% python3 -q
>>> import numpy as np
>>> from numpy import linalg as LA
>>> np.set_printoptions(precision=2, suppress=True, linewidth=160, sign=" ")
>>> rnd = lambda a: np.round(a, 2) + 0
>>> A = np.array([[0, 1, 1], [1, 0, 1], [0, 0, 0], [-2, 1, -1]])
>>> rank = LA.matrix_rank(A)
>>> rank
np.int64(2)
>>> null = LA.svd(A)[2][rank:].T
>>> [int(LA.matrix_rank(A[:, :j + 1])) for j in range(3)]
[1, 2, 2]
>>> rnd(null[:, 0] / null[np.abs(null[:, 0]).round(6).argmax(), 0])
array([ 1.,  1., -1.])
>>> LA.matrix_rank(A.T @ A), LA.matrix_rank(A @ A.T)
(np.int64(2), np.int64(2))
>>> np.allclose(A @ null, 0)
True
>>> null.shape
(3, 1)
>>> K = np.load("mat.npy")
>>> K
array([[-1.5, -3. ,  0.4],
       [-0.4,  8.1, -0.9],
       [-0.7,  3.3, -0.4],
       [-0.2,  0.6, -1.2]])
>>> def softmax(z):
...     e = np.exp(z - z.max(axis=-1, keepdims=True))
...     return e / e.sum(axis=-1, keepdims=True)
... 
>>> rnd(softmax(10 * K[3]))
array([ 0.,  1.,  0.])
>>> rnd(softmax(K).sum(axis=1))
array([ 1.,  1.,  1.,  1.])
>>> scores = K @ K.T / np.sqrt(3)
>>> rnd(softmax(scores + np.triu(np.full(scores.shape, -np.inf), 1)))
array([[ 1.  ,  0.  ,  0.  ,  0.  ],
       [ 0.  ,  1.  ,  0.  ,  0.  ],
       [ 0.  ,  1.  ,  0.  ,  0.  ],
       [ 0.01,  0.81,  0.11,  0.07]])
>>> rnd(softmax(scores)[3] @ K)
array([-0.43,  6.93, -0.86])
>>> softmax(scores).round(6).argmax(axis=1)
array([ 0,  1,  1,  1])
>>> rng = np.random.default_rng(910982)
>>> lab = rng.permutation(3)
>>> A2 = K[:, lab] * rng.choice([-1, 1], 3)
>>> A2
array([[ 0.4,  1.5,  3. ],
       [-0.9,  0.4, -8.1],
       [-0.4,  0.7, -3.3],
       [-1.2,  0.2, -0.6]])
>>> left, _, Vt = LA.svd(K.T @ A2)
>>> rnd(left @ Vt)
array([[ 0., -1.,  0.],
       [ 0.,  0., -1.],
       [ 1.,  0.,  0.]])
>>> rnd(LA.lstsq(K, A2)[0])
array([[ 0., -1.,  0.],
       [ 0.,  0., -1.],
       [ 1.,  0.,  0.]])
>>> A2 = np.c_[K[:, :2] @ np.array([[2, 1], [2, 2]]), np.array([0, 3, 2, 1])]
>>> rnd(A2)
array([[-9. , -7.5,  0. ],
       [15.4, 15.8,  3. ],
       [ 5.2,  5.9,  2. ],
       [ 0.8,  1. ,  1. ]])
>>> rnd(LA.lstsq(K, A2[:, 0])[0])
array([ 2.,  2.,  0.])
>>> rnd(LA.norm(LA.qr(K)[0].T @ A2, axis=0) ** 2 / ((A2 ** 2).sum(axis=0) + 1e-12))
array([ 1.  ,  1.  ,  0.99])
>>> [round(float(x), 2) for x in LA.svd(A, compute_uv=False)[:3]]
[2.77, 1.53, 0.0]
>>> rnd(LA.norm(A, 2) / LA.norm(A))
np.float64(0.87)
>>> LA.matrix_rank(A, rtol=0.1)
np.int64(2)
>>> LA.cond(A) > 100
np.True_
>>> x = np.array([-1, -1, -5])
>>> y = K @ x
>>> rnd(y)
array([ 2.5, -3.2, -0.6,  5.6])
>>> y = y + 0.1 * rng.normal(size=4)
>>> rnd(y)
array([ 2.68, -3.22, -0.74,  5.46])
>>> c, *_ = LA.lstsq(K, y)
>>> rnd(c)
array([-1.06, -1.  , -4.86])
>>> rnd(LA.norm(y - K @ c))
np.float64(0.15)
>>> feats = np.load("sample14.npy")
>>> feats
array([[ 2.1, -1.9, -2. ,  1.1],
       [ 1.2, -0.1,  0. , -0.9],
       [-1. ,  1.4,  0.8,  0.5]])
>>> A2 = feats + rng.integers(-2, 3, (3, 1)) @ rng.integers(-2, 3, (1, 4))
>>> rnd(A2)
array([[-1.9,  2.1, -4. , -0.9],
       [ 1.2, -0.1,  0. , -0.9],
       [ 1. , -0.6,  1.8,  1.5]])
>>> A2 - feats
array([[-4.,  4., -2., -2.],
       [ 0.,  0.,  0.,  0.],
       [ 2., -2.,  1.,  1.]])
>>> A2 = np.array([[-2, 0, 1], [-1, 1, -2], [1, -3, -1], [3, -1, 1]])
>>> LA.matrix_rank(feats @ A2)
np.int64(3)
>>> rnd(np.einsum("ik,kj->ij", feats, A2))
array([[-1. ,  3. ,  9. ],
       [-5. ,  0.8,  0.5],
       [ 2.9, -1.5, -4.1]])
>>> np.vstack([feats, A2.T]).shape
(6, 4)
>>> u, v = feats[0], feats[2]
>>> u @ v
np.float64(-5.81)
>>> u @ u
np.float64(13.23)
>>> pr = (u @ v) / (u @ u) * u
>>> LA.matrix_rank(np.outer(u, v))
np.int64(1)
>>> (v - pr) @ u
np.float64(0.0)
>>> rnd(v - pr)
array([-0.08,  0.57, -0.08,  0.98])
>>> rnd(pr)
array([-0.92,  0.83,  0.88, -0.48])
>>> W0 = np.array([[-1, 0, 1, 2], [3, 4, 5, 6], [7, 8, 9, 10], [11, 12, 13, 14]])
>>> np.argsort(-LA.norm(W0, axis=0).round(6), kind="stable")[:3]
array([ 3,  2,  1])
>>> LA.matrix_rank(W0, rtol=0.1)
np.int64(1)
>>> Q, _ = LA.qr(np.array([[2.2, -0.2, 0.2], [-0.1, -0.6, 0.8], [-0.5, 1.2, 0.7]]))
>>> X = Q[:, :3]
>>> rnd(X)
array([[-0.97,  0.17,  0.14],
       [ 0.04, -0.48,  0.88],
       [ 0.22,  0.86,  0.46]])
>>> lab = rng.permutation(3)
>>> lab
array([ 2,  0,  1])
>>> A2 = X[lab][:, lab]
>>> rnd(LA.det(A2)), rnd(LA.det(X[lab]))
(np.float64(1.0), np.float64(1.0))
>>> rnd(np.sort(np.abs(LA.eigvals(A2))))
array([ 1.,  1.,  1.])
>>> rnd(A2)
array([[ 0.46,  0.22,  0.86],
       [ 0.14, -0.97,  0.17],
       [ 0.88,  0.04, -0.48]])
>>> rnd(A2[:, 2] @ A2[:, 1])
np.float64(0.0)
>>> rnd(A2 @ A2.T)
array([[ 1.,  0.,  0.],
       [ 0.,  1.,  0.],
       [ 0.,  0.,  1.]])
>>> rnd(LA.svd(A2, compute_uv=False))
array([ 1.,  1.,  1.])
>>> rnd(LA.det(X))
np.float64(1.0)
>>> rnd((X - X.T) / 2)
array([[ 0.  ,  0.06, -0.04],
       [-0.06,  0.  ,  0.01],
       [ 0.04, -0.01,  0.  ]])
>>> rnd((X + X.T) / 2)
array([[-0.97,  0.11,  0.18],
       [ 0.11, -0.48,  0.87],
       [ 0.18,  0.87,  0.46]])
>>> rnd(np.abs(LA.eigvals(X)).max())
np.float64(1.0)
>>> rnd(LA.matrix_power(X, 2))
array([[ 0.99, -0.13,  0.08],
       [ 0.13,  0.99, -0.01],
       [-0.08,  0.02,  1.  ]])
>>> A2 = LA.inv(X)
>>> rnd(LA.inv(A2))
array([[-0.97,  0.17,  0.14],
       [ 0.04, -0.48,  0.88],
       [ 0.22,  0.86,  0.46]])
>>> rnd(X @ A2)
array([[ 1.,  0.,  0.],
       [ 0.,  1.,  0.],
       [ 0.,  0.,  1.]])
>>> J = np.load("test6.npy")
>>> J
array([[ 0,  0,  1],
       [ 0,  0,  1],
       [ 1,  1,  0]])
>>> np.abs(np.diag(LA.qr(J)[1])) > 1e-9
array([ True, False,  True])
>>> LA.lstsq(J[:-1].T, J[-1])[2]
np.int32(1)
>>> rnd(np.trace(LA.pinv(J) @ J))
np.float64(2.0)
>>> rnd(J @ LA.pinv(J) @ J)
array([[ 0.,  0.,  1.],
       [ 0.,  0.,  1.],
       [ 1.,  1.,  0.]])
>>> arr = np.loadtxt("a.csv", delimiter=",")
>>> arr
array([[-7.87,  5.93],
       [11.32, -9.02],
       [-8.13,  6.04]])
>>> u = np.array([-7, 7, 4])
>>> np.polyval(u, A[3])
array([-38,   4, -10])
>>> np.convolve(A[3], u)
array([ 14, -21,   6,  -3,  -4])
>>> np.array([np.convolve(row, u, "same") for row in A])
array([[ -7,   0,  11],
       [  7,  -3,   7],
       [  0,   0,   0],
       [-21,   6,  -3]])
>>> np.cross(A[3, :3], A[1, :3])
array([ 1,  1, -1])
>>> np.correlate(A[3], A[1], "full")
array([-2,  1, -3,  1, -1])
